$ python3 -q
>>> import numpy as np
>>> import numpy.linalg as la
>>> np.set_printoptions(suppress=True, linewidth=160)
>>> def rd(a):
...     return np.round(a, 2) + 0
... 
>>> X = np.loadtxt("run8.csv", delimiter=",")
>>> print(rd(X))
[[0.44 0.   0.11 0.11 0.   0.33]
 [0.33 0.5  0.   0.   0.   0.17]
 [0.09 0.18 0.36 0.09 0.09 0.18]
 [0.33 0.   0.11 0.44 0.   0.11]
 [0.25 0.08 0.17 0.17 0.17 0.17]
 [0.14 0.14 0.21 0.14 0.14 0.21]]
>>> out = X / la.norm(X, axis=1, keepdims=True)
>>> C2 = out @ out.T
>>> print(rd(C2[2]))
[0.56 0.51 1.   0.48 0.79 0.92]
>>> print((np.abs(C2) > 0.9).astype(int))
[[1 0 0 0 0 0]
 [0 1 0 0 0 0]
 [0 0 1 0 0 1]
 [0 0 0 1 0 0]
 [0 0 0 0 1 1]
 [0 0 1 0 1 1]]
>>> print(rd(np.degrees(np.arccos(np.clip(C2[2, 0], -1, 1)))))
56.25
>>> rng = np.random.default_rng(812)
>>> out = X + rng.integers(-2, 3, (6, 5)) @ rng.integers(-2, 3, (5, 6))
>>> print(rd(out))
[[-1.56 -2.   -0.89 -0.89  0.   -0.67]
 [-1.67 -3.5   1.   -3.    2.    3.17]
 [-4.91  2.18  5.36  4.09  2.09 -1.82]
 [-3.67  5.    0.11  0.44 -4.   -2.89]
 [-1.75  0.08 -2.83 -4.83 -3.83  1.17]
 [-7.86  0.14  6.21  4.14  3.14 -1.79]]
>>> print(la.matrix_rank(out - X, tol=1e-8))
5
>>> print(rd(out - X))
[[-2. -2. -1. -1.  0. -1.]
 [-2. -4.  1. -3.  2.  3.]
 [-5.  2.  5.  4.  2. -2.]
 [-4.  5.  0.  0. -4. -3.]
 [-2.  0. -3. -5. -4.  1.]
 [-8.  0.  6.  4.  3. -2.]]
>>> print(rd(la.svd(out - X, compute_uv=False)))
[14.97  9.49  7.86  2.43  0.42  0.  ]
>>> lab = rng.permutation(6)
>>> print(lab)
[5 3 1 0 2 4]
>>> out = X[lab][:, lab]
>>> print(rd(la.det(out)), rd(la.det(X[lab])))
0.0 0.0
>>> f = np.array([-2, 2, 1, 3, 2, -1])
>>> out = X + np.outer(f, np.eye(6)[3])
>>> print(la.matrix_rank(la.inv(out) - la.inv(X), tol=1e-8))
1
>>> print(rd(la.det(out) / la.det(X)), rd(1 + la.solve(X, f)[3]))
-1.0 -1.0
>>> print(la.matrix_rank(out - X))
1
>>> print(rd(out))
[[ 0.44  0.    0.11 -1.89  0.    0.33]
 [ 0.33  0.5   0.    2.    0.    0.17]
 [ 0.09  0.18  0.36  1.09  0.09  0.18]
 [ 0.33  0.    0.11  3.44  0.    0.11]
 [ 0.25  0.08  0.17  2.17  0.17  0.17]
 [ 0.14  0.14  0.21 -0.86  0.14  0.21]]
>>> ang = np.radians(36)
>>> r_ = np.eye(6)
>>> r_[2, 2] = r_[4, 4] = np.cos(ang)
>>> r_[2, 4], r_[4, 2] = -np.sin(ang), np.sin(ang)
>>> print(rd(r_))
[[ 1.    0.    0.    0.    0.    0.  ]
 [ 0.    1.    0.    0.    0.    0.  ]
 [ 0.    0.    0.81  0.   -0.59  0.  ]
 [ 0.    0.    0.    1.    0.    0.  ]
 [ 0.    0.    0.59  0.    0.81  0.  ]
 [ 0.    0.    0.    0.    0.    1.  ]]
>>> out = X @ r_.T
>>> print(rd(la.det(r_)), rd(np.trace(r_)))
1.0 5.62
>>> print(np.allclose(X @ X.T, out @ out.T))
True
>>> out = np.array([[-3, -1, -1, 3, -2, 1, 1],
...     [-1, 3, -2, 2, -2, 3, -3],
...     [-3, 2, -2, 0, 3, -2, 3],
...     [3, -2, 2, -3, 1, 3, -2]])
>>> J = out.T @ out
>>> print(J)
[[ 28 -12  17 -20   2   9 -15]
 [-12  18 -13   9   0  -2   0]
 [ 17 -13  13 -13   2   3  -5]
 [-20   9 -13  22 -13   0   3]
 [  2   0   2 -13  18 -11  11]
 [  9  -2   3   0 -11  23 -20]
 [-15   0  -5   3  11 -20  23]]
>>> lab = rng.permutation(7)
>>> print(lab)
[1 3 0 6 2 5 4]
>>> out = J[lab][:, lab]
>>> print(out)
[[ 18   9 -12   0 -13  -2   0]
 [  9  22 -20   3 -13   0 -13]
 [-12 -20  28 -15  17   9   2]
 [  0   3 -15  23  -5 -20  11]
 [-13 -13  17  -5  13   3   2]
 [ -2   0   9 -20   3  23 -11]
 [  0 -13   2  11   2 -11  18]]
>>> print(np.allclose(out, J))
False
>>> print(rd(X @ np.ones(6)))
[1. 1. 1. 1. 1. 1.]
>>> print(rd(la.matrix_power(X, 100)))
[[0.28 0.13 0.16 0.15 0.06 0.22]
 [0.28 0.13 0.16 0.15 0.06 0.22]
 [0.28 0.13 0.16 0.15 0.06 0.22]
 [0.28 0.13 0.16 0.15 0.06 0.22]
 [0.28 0.13 0.16 0.15 0.06 0.22]
 [0.28 0.13 0.16 0.15 0.06 0.22]]
>>> pr = np.eye(6)[0]
>>> for _ in range(7):
...     pr = pr @ X
...     print(pr.round(2))
... 
[0.44 0.   0.11 0.11 0.   0.33]
[0.29 0.07 0.17 0.16 0.06 0.25]
[0.27 0.11 0.18 0.16 0.06 0.22]
[0.27 0.12 0.17 0.16 0.06 0.22]
[0.28 0.13 0.17 0.16 0.06 0.22]
[0.28 0.13 0.16 0.16 0.06 0.22]
[0.28 0.13 0.16 0.16 0.06 0.22]
>>> E = np.load("test6.npy")
>>> print(E)
[[ 0  1  3  2]
 [ 0  0  3  1]
 [ 0  0  0 -2]
 [ 0  0  0  0]]
>>> # null space of dimension 1
>>> print(rd(la.norm(E, 1)), rd(la.norm(E, np.inf)))
6.0 6.0
>>> print(rd(la.norm(E[1], 1)), rd(la.norm(E[1], np.inf)))
4.0 3.0
>>> print(rd(la.norm(E, axis=1)))
[3.74 3.16 2.   0.  ]
>>> print(rd(la.norm(E[1] - E[0])))
1.41
>>> F = np.cumsum(np.array([[4, 0, -5],
...     [8, 8, 0],
...     [-4, -7, -7],
...     [3, 8, 4],
...     [-8, -5, 6],
...     [4, -5, -9],
...     [6, 5, 8],
...     [-6, 3, -6],
...     [4, -2, -8],
...     [-6, 6, 2],
...     [-8, -9, -1],
...     [7, -5, -1],
...     [-7, -3, 0],
...     [-6, -9, 4]]), axis=0)
>>> print(F)
[[  4   0  -5]
 [ 12   8  -5]
 [  8   1 -12]
 [ 11   9  -8]
 [  3   4  -2]
 [  7  -1 -11]
 [ 13   4  -3]
 [  7   7  -9]
 [ 11   5 -17]
 [  5  11 -15]
 [ -3   2 -16]
 [  4  -3 -17]
 [ -3  -6 -17]
 [ -9 -15 -13]]
>>> D = la.norm(F[:, None] - F[None], axis=-1)
>>> print(rd(D[:5, :5]))
[[ 0.   11.31  8.12 11.79  5.1 ]
 [11.31  0.   10.68  3.32 10.3 ]
 [ 8.12 10.68  0.    9.43 11.58]
 [11.79  3.32  9.43  0.   11.18]
 [ 5.1  10.3  11.58 11.18  0.  ]]
>>> print(np.unravel_index(D.round(6).argmax(), D.shape))
(np.int64(1), np.int64(13))
>>> print(D.mean(axis=1).argmax())
13
>>> print(D[3].round(6).argsort(kind="stable")[:4])
[3 1 7 6]
>>> lab = rng.permutation(3)
>>> out = F[:, lab] * rng.choice([-1, 1], 3)
>>> print(out)
[[ -5   4   0]
 [ -5  12   8]
 [-12   8   1]
 [ -8  11   9]
 [ -2   3   4]
 [-11   7  -1]
 [ -3  13   4]
 [ -9   7   7]
 [-17  11   5]
 [-15   5  11]
 [-16  -3   2]
 [-17   4  -3]
 [-17  -3  -6]
 [-13  -9 -15]]
>>> left, _, Vt = la.svd(F.T @ out)
>>> print(lab)
[2 0 1]
>>> print(rd(left @ Vt))
[[0. 1. 0.]
 [0. 0. 1.]
 [1. 0. 0.]]
>>> out = np.c_[F[:, :1] @ np.array([[0]]), np.array([2, 1, 1, 2, 0, 4, 1, 5, 1, 0, 5, 2, 2, 0])]
>>> print(out)
[[0 2]
 [0 1]
 [0 1]
 [0 2]
 [0 0]
 [0 4]
 [0 1]
 [0 5]
 [0 1]
 [0 0]
 [0 5]
 [0 2]
 [0 2]
 [0 0]]
>>> print(la.matrix_rank(np.c_[F, out]))
4
